% python3 -q
>>> import numpy as np
>>> np.set_printoptions(suppress=True, linewidth=140)
>>> A = np.array([[5.0, 0.0, 0.0, 0.0, 0.0, 0.0, 0.0],
...     [0.0, 9.0, 0.0, 0.0, -6.0, 6.0, -4.0],
...     [0.0, 0.0, 5.0, 0.0, 0.0, 0.0, 0.0],
...     [0.0, 0.0, 0.0, 5.0, 0.0, 0.0, 0.0],
...     [0.0, -6.0, 0.0, 0.0, 14.0, -9.0, 6.0],
...     [0.0, 6.0, 0.0, 0.0, -9.0, 14.0, -6.0],
...     [0.0, -4.0, 0.0, 0.0, 6.0, -6.0, 9.0]])
>>> evals, V = np.linalg.eigh(A)
>>> evals.round(1)
array([ 5.,  5.,  5.,  5.,  5.,  5., 31.])
>>> np.round(np.linalg.svd(A, compute_uv=False), 1)
array([31.,  5.,  5.,  5.,  5.,  5.,  5.])
>>> np.round(np.abs(V[:, -1]), 1) + 0
array([0. , 0.4, 0. , 0. , 0.6, 0.6, 0.4])
>>> A2 = A[0, 0] * A[1:] - np.outer(A[1:, 0], A[0])
>>> A2
array([[  0.,  45.,   0.,   0., -30.,  30., -20.],
       [  0.,   0.,  25.,   0.,   0.,   0.,   0.],
       [  0.,   0.,   0.,  25.,   0.,   0.,   0.],
       [  0., -30.,   0.,   0.,  70., -45.,  30.],
       [  0.,  30.,   0.,   0., -45.,  70., -30.],
       [  0., -20.,   0.,   0.,  30., -30.,  45.]])
>>> A[:, 0] / A[0, 0]
array([1., 0., 0., 0., 0., 0., 0.])
>>> u = np.array([1, -3, -4, -4, -3, -2, -4])
>>> A2 = A + np.outer(u, np.eye(7)[0])
>>> A2
array([[ 6.,  0.,  0.,  0.,  0.,  0.,  0.],
       [-3.,  9.,  0.,  0., -6.,  6., -4.],
       [-4.,  0.,  5.,  0.,  0.,  0.,  0.],
       [-4.,  0.,  0.,  5.,  0.,  0.,  0.],
       [-3., -6.,  0.,  0., 14., -9.,  6.],
       [-2.,  6.,  0.,  0., -9., 14., -6.],
       [-4., -4.,  0.,  0.,  6., -6.,  9.]])
>>> np.linalg.matrix_rank(A2 - A)
np.int64(1)
>>> low = np.linalg.cholesky(A)
>>> np.linalg.eigvalsh(A).min() > 0
np.True_
>>> evals, V = np.linalg.eigh(A)
>>> x = np.array([2, 1, 0, 1, 2, 1, 1])
>>> x @ A @ x
np.float64(69.0)
>>> np.round(V * np.sqrt(evals) @ V.T, 1) + 0
array([[ 2.2,  0. ,  0. ,  0. ,  0. ,  0. ,  0. ],
       [ 0. ,  2.7,  0. ,  0. , -0.8,  0.8, -0.5],
       [ 0. ,  0. ,  2.2,  0. ,  0. ,  0. ,  0. ],
       [ 0. ,  0. ,  0. ,  2.2,  0. ,  0. ,  0. ],
       [ 0. , -0.8,  0. ,  0. ,  3.4, -1.2,  0.8],
       [ 0. ,  0.8,  0. ,  0. , -1.2,  3.4, -0.8],
       [ 0. , -0.5,  0. ,  0. ,  0.8, -0.8,  2.7]])
>>> np.abs(A).sum(axis=1).max(), round(float(np.abs(evals).max()), 1)
(np.float64(35.0), 31.0)
>>> round(x @ A @ x / (x @ x), 1), round(evals[0], 1), round(float(evals[-1]), 1)
(np.float64(5.8), np.float64(5.0), 31.0)
>>> feats = np.loadtxt("arr.csv", delimiter=",")
>>> feats
array([[-0.2,  4.9,  8.9],
       [-1. ,  5.4,  9. ],
       [ 0.8, -2.9,  4.6],
       [ 0. , -3.3,  5. ],
       [ 1.5, -0.9,  4.3],
       [ 0.4,  4.6,  7.5],
       [ 0.9, -2.3,  4.3],
       [ 0.7, -1.2,  2.6],
       [-0.6, -0.3,  4.6],
       [-3. ,  8. ,  7.1],
       [-2. ,  5.8,  9.6],
       [-0.6, -2.7, -5.7],
       [-0.3,  5.3,  7. ],
       [ 0.7, -1.9,  3.6],
       [-0.6, -1.8,  4.2],
       [-3.1,  6.5,  7.1],
       [-2.4,  5.9,  7.8],
       [ 0.8, -1.3,  3.3],
       [-0.9, -3.6,  5.7],
       [-1.7,  6.5,  8.9],
       [-2.1,  5.8,  7.7],
       [ 1.5, -1.5,  2.8],
       [-1.4, -1.8, -3.7],
       [-3.2,  5.7,  7.5],
       [ 2.6, -2.1,  3.3],
       [-1. , -2. , -7. ],
       [ 0.5,  3.8,  6.1],
       [-1.1,  7.7,  6.2],
       [-1. , -3.1,  4.6]])
>>> Q, V = np.linalg.qr(feats[:, :1])[0], np.linalg.qr(feats[:, 1:])[0]
>>> s = np.linalg.svd(Q.T @ V, compute_uv=False)
>>> np.round(np.degrees(np.arccos(s.clip(0, 1))), 1)
array([48.7])
>>> round(float(np.linalg.norm(Q @ Q.T - V @ V.T, 2)), 1)
1.0
>>> x = np.array([2, 2, 0])
>>> target = feats @ x
>>> np.round(np.linalg.lstsq(feats, target)[0], 1) + 0
array([2., 2., 0.])
>>> np.round(np.linalg.solve(feats.T @ feats, feats.T @ target), 1) + 0
array([2., 2., 0.])
>>> rng = np.random.default_rng(9506)
>>> target = target + 0.3 * rng.normal(size=29)
>>> target.round(1) + 0
array([ 9.8,  8.6, -4.4, -6.6,  1.5, 10. , -3.2, -1.1, -1.1,  9.7,  7.5, -7.4,  9.8, -2.8, -4.8,  7.1,  7.8, -1. , -9.2,  9.3,  7.6,  0. ,
       -6.9,  5. ,  0.8, -6.2,  8.5, 13.2, -8.5])
>>> c, *_ = np.linalg.lstsq(feats, target)
>>> np.round(feats.T @ (target - feats @ c), 1) + 0
array([0., 0., 0.])
>>> c.round()
array([ 2.,  2., -0.])
>>> c.round(1) + 0
array([2., 2., 0.])
>>> E = np.load("m.npy")
>>> E
array([[ 24,  18,   8,   6],
       [  9,  21,   3,   7],
       [  0,   0, -16, -12],
       [  0,   0,  -6, -14]])
>>> x = np.array([3, 3, 3, 1])
>>> target = E @ x
>>> c, lr = np.zeros(4), 1 / np.linalg.norm(E, 2) ** 2
>>> for i in range(150):
...     c -= lr * E.T @ (E @ c - target)
...     if i % 50 == 0: print(i, round(np.linalg.norm(E @ c - target), 1))
... 
0 12.9
50 2.5
100 0.9
>>> c.round(1)
array([3., 3., 3., 1.])
>>> np.round(np.linalg.cond(E), 1)
np.float64(6.9)
>>> evals, V = np.linalg.eig(E)
>>> np.round(np.sort(np.linalg.eigvals(np.linalg.inv(E))), 1) + 0
array([-0.2,  0. ,  0. ,  0.1])
>>> np.round(E @ V[:, 0] - evals[0] * V[:, 0], 1) + 0
array([0., 0., 0., 0.])
>>> round(np.prod(evals), 1)
np.float64(51984.0)
>>> np.round(np.sort(np.linalg.eigvals(E @ E)), 1)
array([  41.7,   93.8,  554.3, 1247.2])
>>> data = np.loadtxt("mat.csv", delimiter=",")
>>> data
array([[-2. ,  1.4,  0. , -0.2,  0.8, -0.6,  0. , -0.3,  0.6, -1.5,  0.2, -0.1, -2. ,  0.5,  0.3, -1. ],
       [ 0.7,  1.1, -0.5,  0.5,  0.9, -0.2,  0.2, -0.4, -1. ,  0. , -1.3,  1. ,  0.6, -0.3,  1.2,  2.1],
       [-0.8,  2. , -1.2,  1. ,  0.1, -1.4,  1.7,  0.7,  1.1,  0.1,  0.5,  0.3,  0.1,  0.1,  0.1, -0.4],
       [ 0.3, -0.1,  0.7,  1.4,  0.3, -0.6, -0.5, -1.1, -1.2,  1.5, -1.3,  0. ,  0.4, -1.1,  0.1, -2.4],
       [ 0.2,  0.5, -0.5,  0.9,  0.2,  0.3, -0.3, -1.2,  0.3, -0.2, -0.1,  0.9,  0. ,  0. ,  0.1, -0.2],
       [ 1.7, -0.4,  0.2, -0.6,  1.7,  0.2, -0.7,  0.1, -0.4,  0. , -0.8,  0.2, -1.5,  1.5,  0.8,  0.6],
       [-0.3,  0.6, -0.5, -1.4,  0.9, -1.4,  0.7, -1.6, -0.5, -0.2, -0.1, -0.3,  0.9, -0.2,  0.7, -0.4],
       [ 0. , -0.4,  0. ,  1.1, -0.2, -1. ,  0.4, -0.2, -2. ,  0.6, -0.6,  1.4, -0.1,  2.4, -1.5,  0.2],
       [-0.4, -0.9, -0.2,  0.7, -0.6, -1.2,  0.3, -0.2, -1.9,  0.4, -1.2,  1.3,  0.1,  2.2, -2. ,  0.2]])
>>> def softmax(z):
...     e = np.exp(z - z.max(axis=-1, keepdims=True))
...     return e / e.sum(axis=-1, keepdims=True)
... 
>>> np.round(softmax(data[6] + 5), 1) + 0
array([0. , 0.1, 0. , 0. , 0.1, 0. , 0.1, 0. , 0. , 0. , 0.1, 0. , 0.1, 0. , 0.1, 0. ])
>>> np.round(softmax(data[6]), 1) + 0
array([0. , 0.1, 0. , 0. , 0.1, 0. , 0.1, 0. , 0. , 0. , 0.1, 0. , 0.1, 0. , 0.1, 0. ])
>>> np.round(softmax(10 * data[6]), 1) + 0
array([0. , 0. , 0. , 0. , 0.4, 0. , 0.1, 0. , 0. , 0. , 0. , 0. , 0.4, 0. , 0.1, 0. ])
>>> scores = data @ data.T / np.sqrt(16)
>>> np.round(softmax(scores), 1) + 0
array([[0.8, 0. , 0.1, 0. , 0. , 0. , 0. , 0. , 0. ],
       [0. , 0.7, 0. , 0. , 0. , 0.1, 0.1, 0. , 0. ],
       [0.1, 0. , 0.8, 0. , 0. , 0. , 0. , 0. , 0. ],
       [0. , 0. , 0. , 0.9, 0. , 0. , 0. , 0. , 0. ],
       [0.1, 0.1, 0.1, 0.1, 0.2, 0.1, 0.1, 0.1, 0.1],
       [0. , 0.1, 0. , 0. , 0. , 0.7, 0. , 0.1, 0. ],
       [0.1, 0.1, 0.1, 0.1, 0. , 0. , 0.6, 0. , 0. ],
       [0. , 0. , 0. , 0. , 0. , 0. , 0. , 0.5, 0.5],
       [0. , 0. , 0. , 0. , 0. , 0. , 0. , 0.4, 0.6]])
>>> np.round(softmax(scores)[6] @ data, 1) + 0
array([-0.2,  0.6, -0.4, -0.5,  0.7, -1. ,  0.5, -1. , -0.4, -0.1, -0.3,  0.1,  0.4,  0. ,  0.4, -0.3])
>>> F = np.minimum.outer(np.arange(1, 11), np.arange(1, 11)) * 3
>>> F
array([[ 3,  3,  3,  3,  3,  3,  3,  3,  3,  3],
       [ 3,  6,  6,  6,  6,  6,  6,  6,  6,  6],
       [ 3,  6,  9,  9,  9,  9,  9,  9,  9,  9],
       [ 3,  6,  9, 12, 12, 12, 12, 12, 12, 12],
       [ 3,  6,  9, 12, 15, 15, 15, 15, 15, 15],
       [ 3,  6,  9, 12, 15, 18, 18, 18, 18, 18],
       [ 3,  6,  9, 12, 15, 18, 21, 21, 21, 21],
       [ 3,  6,  9, 12, 15, 18, 21, 24, 24, 24],
       [ 3,  6,  9, 12, 15, 18, 21, 24, 27, 27],
       [ 3,  6,  9, 12, 15, 18, 21, 24, 27, 30]])
>>> round(float(np.linalg.norm(F, "nuc")), 1)
165.0
>>> np.round(np.linalg.norm(F, axis=1), 1)
array([ 9.5, 18.2, 26.3, 33.7, 40.2, 46. , 50.8, 54.7, 57.4, 58.9])
>>> round(np.linalg.norm(F, 2), 1)
np.float64(134.3)
>>> round(float(np.linalg.norm(F[6] - F[9])), 1)
11.2
>>> np.round(np.linalg.norm(F, axis=0), 1)
array([ 9.5, 18.2, 26.3, 33.7, 40.2, 46. , 50.8, 54.7, 57.4, 58.9])
>>> evals, V = np.linalg.eigh(F)
>>> evals.round(1)
array([  0.8,   0.8,   0.9,   1.1,   1.4,   1.9,   3. ,   5.6,  15.1, 134.3])
>>> np.round(V.T @ V, 1) + 0
array([[1., 0., 0., 0., 0., 0., 0., 0., 0., 0.],
       [0., 1., 0., 0., 0., 0., 0., 0., 0., 0.],
       [0., 0., 1., 0., 0., 0., 0., 0., 0., 0.],
       [0., 0., 0., 1., 0., 0., 0., 0., 0., 0.],
       [0., 0., 0., 0., 1., 0., 0., 0., 0., 0.],
       [0., 0., 0., 0., 0., 1., 0., 0., 0., 0.],
       [0., 0., 0., 0., 0., 0., 1., 0., 0., 0.],
       [0., 0., 0., 0., 0., 0., 0., 1., 0., 0.],
       [0., 0., 0., 0., 0., 0., 0., 0., 1., 0.],
       [0., 0., 0., 0., 0., 0., 0., 0., 0., 1.]])
>>> np.round(V @ np.diag(evals) @ V.T, 1)
array([[ 3.,  3.,  3.,  3.,  3.,  3.,  3.,  3.,  3.,  3.],
       [ 3.,  6.,  6.,  6.,  6.,  6.,  6.,  6.,  6.,  6.],
       [ 3.,  6.,  9.,  9.,  9.,  9.,  9.,  9.,  9.,  9.],
       [ 3.,  6.,  9., 12., 12., 12., 12., 12., 12., 12.],
       [ 3.,  6.,  9., 12., 15., 15., 15., 15., 15., 15.],
       [ 3.,  6.,  9., 12., 15., 18., 18., 18., 18., 18.],
       [ 3.,  6.,  9., 12., 15., 18., 21., 21., 21., 21.],
       [ 3.,  6.,  9., 12., 15., 18., 21., 24., 24., 24.],
       [ 3.,  6.,  9., 12., 15., 18., 21., 24., 27., 27.],
       [ 3.,  6.,  9., 12., 15., 18., 21., 24., 27., 30.]])
>>> np.unique(evals.round(6) + 0, return_counts=True)[1]
array([1, 1, 1, 1, 1, 1, 1, 1, 1, 1])
>>> np.round(V.T @ F @ V, 1) + 0
array([[  0.8,   0. ,   0. ,   0. ,   0. ,   0. ,   0. ,   0. ,   0. ,   0. ],
       [  0. ,   0.8,   0. ,   0. ,   0. ,   0. ,   0. ,   0. ,   0. ,   0. ],
       [  0. ,   0. ,   0.9,   0. ,   0. ,   0. ,   0. ,   0. ,   0. ,   0. ],
       [  0. ,   0. ,   0. ,   1.1,   0. ,   0. ,   0. ,   0. ,   0. ,   0. ],
       [  0. ,   0. ,   0. ,   0. ,   1.4,   0. ,   0. ,   0. ,   0. ,   0. ],
       [  0. ,   0. ,   0. ,   0. ,   0. ,   1.9,   0. ,   0. ,   0. ,   0. ],
       [  0. ,   0. ,   0. ,   0. ,   0. ,   0. ,   3. ,   0. ,   0. ,   0. ],
       [  0. ,   0. ,   0. ,   0. ,   0. ,   0. ,   0. ,   5.6,   0. ,   0. ],
       [  0. ,   0. ,   0. ,   0. ,   0. ,   0. ,   0. ,   0. ,  15.1,   0. ],
       [  0. ,   0. ,   0. ,   0. ,   0. ,   0. ,   0. ,   0. ,   0. , 134.3]])
>>> np.round(np.linalg.svd(F, compute_uv=False), 1)
array([134.3,  15.1,   5.6,   3. ,   1.9,   1.4,   1.1,   0.9,   0.8,   0.8])
>>> m1 = np.load("case3.npy")
>>> m1
array([[-1.,  1.,  0.,  0.,  0.,  0.,  0.,  0.,  0.],
       [ 0., -1.,  1.,  0.,  0.,  0.,  0.,  0.,  0.],
       [ 0.,  0., -1.,  1.,  0.,  0.,  0.,  0.,  0.],
       [ 0.,  0.,  0., -1.,  1.,  0.,  0.,  0.,  0.],
       [ 0.,  0.,  0.,  0., -1.,  1.,  0.,  0.,  0.],
       [ 0.,  0.,  0.,  0.,  0., -1.,  1.,  0.,  0.],
       [ 0.,  0.,  0.,  0.,  0.,  0., -1.,  1.,  0.],
       [ 0.,  0.,  0.,  0.,  0.,  0.,  0., -1.,  1.],
       [ 0.,  0.,  0.,  0.,  0.,  0.,  0.,  0., -1.]])
>>> u = np.array([0, -1])
>>> np.correlate(m1[8], m1[2], "full")
array([ 0.,  0.,  0.,  0.,  0.,  0.,  0.,  0.,  0.,  0.,  0.,  0.,  0., -1.,  1.,  0.,  0.])
>>> np.convolve(m1[8], u)
array([0., 0., 0., 0., 0., 0., 0., 0., 0., 1.])
